% python3 -q
>>> import numpy as np
>>> np.set_printoptions(precision=2, suppress=True, linewidth=160, sign=" ")
>>> rnd = lambda a: np.round(a, 2) + 0
>>> E = np.load("sample17.npy")
>>> E
array([[ 6.,  1.,  1.],
       [ 1.,  6.,  1.],
       [ 1.,  1.,  6.]])
>>> x0 = np.ones(3)
>>> for _ in range(5):
...     x0 = E @ x0
...     x0 /= np.linalg.norm(x0)
...     print(round(x0 @ E @ x0, 2))
... 
8.0
8.0
8.0
8.0
8.0
>>> rnd(x0)
array([ 0.58,  0.58,  0.58])
>>> x0 = np.array([1, -3, 1])
>>> target = E @ x0
>>> target
array([  4., -16.,   4.])
>>> rnd(np.linalg.solve(E, target + E[:, 0]))
array([ 2., -3.,  1.])
>>> rnd(np.linalg.solve(E.T, E[1]))
array([ 0.,  1.,  0.])
>>> rng = np.random.default_rng(10955)
>>> z = rng.permutation(3)
>>> z
array([ 0,  2,  1])
>>> Y = E[z][:, z]
>>> rnd(np.sort(np.abs(np.linalg.eigvals(Y))))
array([ 5.,  5.,  8.])
>>> np.trace(Y)
np.float64(18.0)
>>> np.allclose(Y, E)
True
>>> J = np.loadtxt("run14.csv", delimiter=",")
>>> J
array([[ 0.,  1.,  1.,  3.],
       [ 0.,  0.,  5.,  2.],
       [ 0.,  0.,  0.,  1.],
       [ 0.,  0.,  0.,  0.]])
>>> # looks like rank 3
>>> z = rng.permutation(4)
>>> z
array([ 1,  2,  0,  3])
>>> Y = J[z][:, z]
>>> Y
array([[ 0.,  5.,  0.,  2.],
       [ 0.,  0.,  0.,  1.],
       [ 1.,  1.,  0.,  3.],
       [ 0.,  0.,  0.,  0.]])
>>> np.diag(Y)
array([ 0.,  0.,  0.,  0.])
>>> rnd(np.sort(np.abs(np.linalg.eigvals(Y))))
array([ 0.,  0.,  0.,  0.])
>>> np.trace(Y)
np.float64(0.0)
>>> r = np.linalg.matrix_rank(J)
>>> r
np.int64(3)
>>> null = np.linalg.svd(J)[2][r:].T
>>> [int(np.linalg.matrix_rank(J[:i])) for i in range(1, len(J) + 1)]
[1, 2, 3, 3]
>>> [int(np.linalg.matrix_rank(J[:, :j + 1])) for j in range(4)]
[0, 1, 2, 3]
>>> [int(np.linalg.matrix_rank(np.delete(J, i, axis=0))) for i in range(4)]
[2, 2, 2, 3]
>>> Uu, sig, Vt = np.linalg.svd(J)
>>> V = Vt[:(sig > 1e-8).sum()]
>>> x0 = J[0] + 3 * J[1] + rng.integers(2) * np.eye(4)[1]
>>> x0
array([  0.,   2.,  16.,   9.])
>>> np.allclose(V.T @ V @ x0, x0)
True
>>> rnd(V.T @ V)
array([[ 0.,  0.,  0.,  0.],
       [ 0.,  1.,  0.,  0.],
       [ 0.,  0.,  1.,  0.],
       [ 0.,  0.,  0.,  1.]])
